In [1]: import numpy as np

In [2]: import numpy.linalg as la

In [3]: np.set_printoptions(suppress=True, linewidth=160)

In [4]: feats = np.array([[-1, -1, -1, -1],
   ...:     [-1, -2, -2, -2],
   ...:     [-1, -2, -3, -3],
   ...:     [-1, -2, -3, -4]])

In [5]: evals, vecs = la.eigh(feats)

In [6]: np.round(vecs @ np.diag(evals) @ vecs.T, 2)
Out[6]: 
array([[-1., -1., -1., -1.],
       [-1., -2., -2., -2.],
       [-1., -2., -3., -3.],
       [-1., -2., -3., -4.]])

In [7]: np.round(vecs.T @ vecs, 2) + 0
Out[7]: 
array([[1., 0., 0., 0.],
       [0., 1., 0., 0.],
       [0., 0., 1., 0.],
       [0., 0., 0., 1.]])

In [8]: np.unique(evals.round(6) + 0, return_counts=True)[1]
Out[8]: array([1, 1, 1, 1])

In [9]: evals.sum(), np.trace(feats)
Out[9]: (np.float64(-10.0), np.int64(-10))

In [10]: evals.round(2)
Out[10]: array([-8.29, -1.  , -0.43, -0.28])

In [11]: O, R = la.qr(feats)

In [12]: np.round(np.abs(np.diag(R)), 2)
Out[12]: array([2.  , 0.87, 0.82, 0.71])

In [13]: round(float(np.trace(O @ O.T)), 2)
Out[13]: 4.0

In [14]: evals, vecs = la.eigh(feats)

In [15]: vec = np.array([2, 1, 1, 2])

In [16]: np.round(vecs * np.abs(evals) @ vecs.T, 2)
Out[16]: 
array([[1., 1., 1., 1.],
       [1., 2., 2., 2.],
       [1., 2., 3., 3.],
       [1., 2., 3., 4.]])

In [17]: vec @ feats @ vec / (vec @ vec), round(float(evals[0]), 2), round(float(evals[-1]), 2)
Out[17]: (np.float64(-6.5), -8.29, -0.28)

In [18]: np.abs(feats).sum(axis=1).max(), round(float(np.abs(evals).max()), 2)
Out[18]: (np.int64(10), 8.29)

In [19]: vecs * np.maximum(evals, 0) @ vecs.T
Out[19]: 
array([[0., 0., 0., 0.],
       [0., 0., 0., 0.],
       [0., 0., 0., 0.],
       [0., 0., 0., 0.]])

In [20]: vec @ feats @ vec
Out[20]: np.int64(-65)
